% python3 -q
>>> import numpy as np
>>> import numpy.linalg as la
>>> np.set_printoptions(precision=2, suppress=True, linewidth=160)
>>> def rd(a):
...     return np.round(a, 2) + 0
... 
>>> rng = np.random.default_rng(2648)
>>> m1 = np.array([[4, -2, 0], [-7, 8, -5], [1, -1, -6], [7, -3, -2]]) * (rng.random((4, 3)) < 0.3)
>>> m1
array([[ 4,  0,  0],
       [ 0,  8, -5],
       [ 0, -1,  0],
       [ 0,  0,  0]])
>>> Q = m1.astype(float).copy()
>>> for j in range(3):
...     Q[:, j] -= Q[:, :j] @ (Q[:, :j].T @ Q[:, j])
...     Q[:, j] /= la.norm(Q[:, j])
... 
>>> rd(Q.T @ Q)
array([[1., 0., 0.],
       [0., 1., 0.],
       [0., 0., 1.]])
>>> rd(Q.T @ m1)
array([[ 4.  ,  0.  ,  0.  ],
       [ 0.  ,  8.06, -4.96],
       [ 0.  ,  0.  ,  0.62]])
>>> proj = m1 @ la.solve(m1.T @ m1, m1.T)
>>> rd(proj @ m1[:, 1])
array([ 0.,  8., -1.,  0.])
>>> rd((np.eye(4) - proj) @ m1)
array([[0., 0., 0.],
       [0., 0., 0.],
       [0., 0., 0.],
       [0., 0., 0.]])
>>> np.allclose(proj @ proj, proj)
True
>>> rd(np.diag(proj))
array([1., 1., 1., 0.])
>>> rd(la.eigvalsh(proj))
array([0., 1., 1., 1.])
>>> vec = np.array([-4, 6, -2])
>>> rhs = m1 @ vec
>>> rd(la.lstsq(m1, rhs)[0])
array([-4.,  6., -2.])
>>> rhs
array([-16,  58,  -6,   0])
>>> rd(la.pinv(m1) @ m1)
array([[1., 0., 0.],
       [0., 1., 0.],
       [0., 0., 1.]])
>>> rd(la.solve(m1.T @ m1, m1.T @ rhs))
array([-4.,  6., -2.])
>>> rhs = rhs + 0.3 * rng.normal(size=4)
>>> rd(rhs)
array([-15.86,  58.  ,  -5.53,  -0.19])
>>> beta, *_ = la.lstsq(m1, rhs)
>>> rd(la.norm(rhs - m1 @ beta))
np.float64(0.19)
>>> beta.round()
array([-4.,  6., -3.])
>>> rd(m1.T @ (rhs - m1 @ beta))
array([0., 0., 0.])
>>> rd(beta)
array([-3.96,  5.53, -2.75])
>>> [round(float(la.norm(la.solve(m1.T @ m1 + lam * np.eye(3), m1.T @ rhs))), 2) for lam in (0, 1, 10, 100)]
[7.34, 7.14, 6.05, 2.96]
>>> rd(la.norm(m1, 1)), rd(la.norm(m1, np.inf))
(np.float64(9.0), np.float64(13.0))
>>> rd(la.norm(m1, "nuc"))
np.float64(14.0)
>>> m1[2] @ m1[0]
np.int64(0)
>>> Y = np.c_[m1[:, :2] @ np.array([[3, 8], [1, 1]]), np.array([3, 3, 0, 0])]
>>> Y
array([[12, 32,  3],
       [ 8,  8,  3],
       [-1, -1,  0],
       [ 0,  0,  0]])
>>> rd(la.norm(Y - m1 @ la.lstsq(m1, Y)[0], axis=0))
array([0., 0., 0.])
>>> rd(la.lstsq(m1, Y[:, 0])[0])
array([3., 1., 0.])
>>> rd(la.norm(la.qr(m1)[0].T @ Y, axis=0) ** 2 / ((Y ** 2).sum(axis=0) + 1e-12))
array([1., 1., 1.])
>>> X = np.load("m.npy")
>>> X
array([[3, 0, 0, 0],
       [0, 0, 0, 0],
       [0, 0, 1, 0],
       [0, 0, 0, 3]])
>>> f = np.array([-1, 0, 8])
>>> np.correlate(X[3], X[0], "full")
array([0, 0, 0, 0, 0, 0, 9])
>>> np.polyval(f, X[3])
array([ 8,  8,  8, -1])
>>> left, sv, Vt = la.svd(X)
>>> np.argmax(sv[:-1] / (sv[1:] + 1e-6)) + 1
np.int64(3)
>>> Y = left[:, :3] @ np.diag(sv[:3]) @ Vt[:3]
>>> rd(la.norm(X - Y) / la.norm(X))
np.float64(0.0)
>>> rd(la.norm(X - Y, 2)), sv[3]
(np.float64(0.0), np.float64(0.0))
>>> Y
array([[3., 0., 0., 0.],
       [0., 0., 0., 0.],
       [0., 0., 1., 0.],
       [0., 0., 0., 3.]])
>>> np.allclose(Y[:-1].T @ la.lstsq(Y[:-1].T, Y[-1])[0], Y[-1])
False
>>> np.unique(Y.round(6), axis=0).shape
(4, 4)
>>> rd(Y @ la.pinv(Y) @ Y)
array([[3., 0., 0., 0.],
       [0., 0., 0., 0.],
       [0., 0., 1., 0.],
       [0., 0., 0., 3.]])
>>> la.lstsq(Y[:-1].T, Y[-1])[2]
np.int32(2)
>>> r = la.matrix_rank(X)
>>> r
np.int64(3)
>>> null = la.svd(X)[2][r:].T
>>> null[:, 0] / null[np.abs(null[:, 0]).round(6).argmax(), 0]
array([0., 1., 0., 0.])
>>> la.matrix_rank(X.T @ X), la.matrix_rank(X @ X.T)
(np.int64(3), np.int64(3))
>>> np.allclose(X @ null, 0)
True
>>> null @ null.T
array([[0., 0., 0., 0.],
       [0., 1., 0., 0.],
       [0., 0., 0., 0.],
       [0., 0., 0., 0.]])
>>> [int(la.matrix_rank(X[:i])) for i in range(1, len(X) + 1)]
[1, 1, 2, 3]
>>> null.shape
(4, 1)
>>> [int(la.matrix_rank(np.delete(X, i, axis=0))) for i in range(4)]
[2, 3, 2, 2]
>>> (la.matrix_power((X != 0) + (X.T != 0) + np.eye(4), 4) > 0).astype(int)
array([[1, 0, 0, 0],
       [0, 1, 0, 0],
       [0, 0, 1, 0],
       [0, 0, 0, 1]])
>>> rd(np.sort(la.eigvals(X).real))
array([0., 1., 3., 3.])
>>> Q, _ = la.qr(np.array([[0.2, -1.6], [0.1, 0.5]]))
>>> V, _ = la.qr(np.array([[0.3, 1.0, -0.4, 0.7],
...     [-0.3, 0.7, 1.0, -0.2],
...     [-0.5, 0.4, 0.1, 0.4],
...     [0.2, -1.1, 0.4, -1.0]]))
>>> sv = 10 * 0.9 ** np.arange(2)
>>> data = Q[:, :2] * sv @ V[:2]
>>> rd(data)
array([[ 2.15,  7.89, -3.58, -4.06],
       [ 5.48,  0.91,  6.67, -3.08]])
>>> Y = np.array([[5, 0], [-4, 1]])
>>> C = np.kron(Y, data)
>>> rd(la.norm(C, 2)), rd(la.norm(Y, 2) * la.norm(data, 2))
(np.float64(64.34), np.float64(64.34))
>>> la.matrix_rank(C)
np.int64(4)
>>> arr = np.loadtxt("out6.csv", delimiter=",")
>>> rd(arr)
array([[-0.94,  0.35],
       [ 0.35,  0.94]])
>>> # columns are unit length and at right angles
>>> Q, V = la.qr(arr[:, :1])[0], la.qr(arr[:, 1:])[0]
>>> sv = la.svd(Q.T @ V, compute_uv=False)
>>> rd(np.degrees(np.arccos(sv.clip(0, 1))))
array([90.])
>>> rd(sv)
array([0.])
>>> (sv > 0.9).sum()
np.int64(0)
>>> vec = np.array([-2, 2])
>>> h = np.maximum(arr @ vec, 0)
>>> rd(np.maximum(arr @ vec, 0) - np.maximum(-arr @ vec, 0))
array([2.57, 1.17])
>>> rd(h)
array([2.57, 1.17])
>>> np.flatnonzero(h > 1e-9)
array([0, 1])
>>> rd(np.maximum(arr @ (3 * vec), 0))
array([7.72, 3.51])
>>> J = np.load("arr.npy")
>>> J
array([[ 0,  0,  0],
       [ 0,  1, -4],
       [ 0, -4, 16]])
>>> vec = np.array([2, 0, -3])
>>> J @ np.ones(3)
array([ 0., -3., 12.])
>>> J @ (2 * vec)
array([  0,  24, -96])
>>> J * vec
array([[  0,   0,   0],
       [  0,   0,  12],
       [  0,   0, -48]])
>>> J @ np.eye(3)[0]
array([0., 0., 0.])
>>> (J @ vec).argmax()
np.int64(1)
>>> Y = J + rng.integers(-2, 3, (3, 1)) @ rng.integers(-2, 3, (1, 3))
>>> Y
array([[-2,  0, -4],
       [ 0,  1, -4],
       [-2, -4, 12]])
>>> Y - J
array([[-2,  0, -4],
       [ 0,  0,  0],
       [-2,  0, -4]])
>>> la.matrix_rank(Y - J, tol=1e-8)
np.int64(1)
>>> Y = np.array([[5, 5, 0, 1], [4, 4, 3, 0], [3, 1, 2, 1]])
>>> A = Y.T @ Y
>>> A
array([[50, 44, 18,  8],
       [44, 42, 14,  6],
       [18, 14, 13,  2],
       [ 8,  6,  2,  2]])
>>> # symmetric
>>> la.matrix_rank(A)
np.int64(3)
>>> np.diff(A, axis=0)
array([[ -6,  -2,  -4,  -2],
       [-26, -28,  -1,  -4],
       [-10,  -8, -11,   0]])
>>> A.shape
(4, 4)
>>> np.zeros(4, 4)
Traceback (most recent call last):
  File "<python-input-108>", line 1, in <module>
    np.zeros(4, 4)
    ~~~~~~~~^^^^^^
TypeError: Cannot interpret '4' as a data type
>>> A - A[0]
array([[  0,   0,   0,   0],
       [ -6,  -2,  -4,  -2],
       [-32, -30,  -5,  -6],
       [-42, -38, -16,  -6]])
>>> la.rank(A)
Traceback (most recent call last):
  File "<python-input-110>", line 1, in <module>
    la.rank(A)
    ^^^^^^^
AttributeError: module 'numpy.linalg' has no attribute 'rank'
>>> rd(la.norm(A))
np.float64(97.76)
>>> t3 = np.stack([A, 4 * A, A[::-1]])
>>> (t3 @ A.T).shape
(3, 4, 4)
>>> t3.sum(axis=0)
array([[258, 226,  92,  42],
       [238, 224,  83,  32],
       [134, 112,  79,  16],
       [ 90,  74,  28,  18]])
>>> rd(la.det(t3))
array([0., 0., 0.])
>>> la.matrix_rank(t3.reshape(3, -1))
np.int64(2)
>>> rd(la.norm(t3, axis=(1, 2)))
array([ 97.76, 391.04,  97.76])
>>> feats = np.array([[3, -3, -2], [3, 1, 2], [-3, -1, -1]]) * (rng.random((3, 3)) < 0.3)
>>> feats
array([[ 0, -3,  0],
       [ 0,  1,  0],
       [ 0,  0, -1]])
>>> labels = rng.permutation(3)
>>> labels
array([0, 1, 2])
>>> Y = feats[labels][:, labels]
>>> Y
array([[ 0, -3,  0],
       [ 0,  1,  0],
       [ 0,  0, -1]])
>>> np.trace(Y)
np.int64(0)
>>> rd(np.sort(np.abs(la.eigvals(Y))))
array([0., 1., 1.])
>>> np.diag(Y)
array([ 0,  1, -1])
>>> rd(la.det(Y)), rd(la.det(feats[labels]))
(np.float64(0.0), np.float64(0.0))
>>> np.allclose(Y, feats)
True
>>> left, sv, Vt = la.svd(feats)
>>> V = Vt[:(sv > 1e-8).sum()]
>>> vec = feats[1] + -1 * feats[2] + rng.integers(2) * np.eye(3)[2]
>>> vec
array([0., 1., 2.])
>>> np.allclose(V.T @ V @ vec, vec)
True
>>> la.matrix_rank(np.vstack([feats, vec]))
np.int64(2)
>>> left, sv, Vt = la.svd(feats)
>>> np.argmax(sv[:-1] / (sv[1:] + 1e-6)) + 1
np.int64(2)
>>> rd(sv)
array([3.16, 1.  , 0.  ])
>>> Y = left[:, :2] @ np.diag(sv[:2]) @ Vt[:2]
>>> rd(la.norm(feats - Y, 2)), sv[2]
(np.float64(0.0), np.float64(0.0))
>>> la.matrix_rank(feats, rtol=0.05)
np.int64(2)
>>> la.matrix_rank(Y)
np.int64(2)
>>> rd(la.norm(feats - Y) / la.norm(feats))
np.float64(0.0)
>>> proj = np.triu(np.array([[-2, -3, -3], [-3, 5, -4], [-1, 0, -4]]), 1) + np.eye(3)
>>> Y = proj @ feats @ la.inv(proj)
>>> np.trace(Y), np.trace(feats)
(np.float64(0.0), np.int64(0))
>>> np.poly(Y)
array([ 1.,  0., -1.,  0.])
>>> la.matrix_rank(Y)
np.int64(2)
>>> rd(la.det(Y))
np.float64(0.0)
>>> rd(la.det(2 * feats)), rd(la.det(feats))
(np.float64(0.0), np.float64(0.0))
>>> np.einsum("ii->", feats)
np.int64(0)
>>> rd(la.det(feats[::-1]))
np.float64(0.0)
>>> np.einsum("ij,ji->", feats, feats)
np.int64(2)
>>> np.poly(feats)
array([ 1.,  0., -1.,  0.])
>>> K = np.load("data.npy")
>>> K
array([[-17.99,   5.98,  21.02,  11.  ],
       [ 11.98,  -6.01,  -2.98, -14.96],
       [ 11.04,  -7.97, -19.01,  -4.01],
       [ 19.98,   5.99, -18.  , -12.01]])
>>> X.T @ X
array([[9, 0, 0, 0],
       [0, 0, 0, 0],
       [0, 0, 1, 0],
       [0, 0, 0, 9]])
>>> rd(la.svd(X, compute_uv=False))
array([3., 3., 1., 0.])
>>> labels = rng.permutation(4)
>>> labels
array([2, 1, 3, 0])
>>> Y = K[labels][:, labels]
>>> np.allclose(Y, K)
False
>>> Y
array([[-19.01,  -7.97,  -4.01,  11.04],
       [ -2.98,  -6.01, -14.96,  11.98],
       [-18.  ,   5.99, -12.01,  19.98],
       [ 21.02,   5.98,  11.  , -17.99]])
>>> rd(la.det(Y)), rd(la.det(K[labels]))
(np.float64(-173.42), np.float64(-173.42))
>>> rd(np.trace(Y))
np.float64(-55.02)
>>> rd(feats @ la.pinv(feats) @ feats)
array([[ 0., -3.,  0.],
       [ 0.,  1.,  0.],
       [ 0.,  0., -1.]])
>>> try:
...     la.inv(feats)
... except la.LinAlgError as e:
...     print("failed:", e)
... 
failed: Singular matrix
>>> la.lstsq(feats[:-1].T, feats[-1])[2]
np.int32(1)
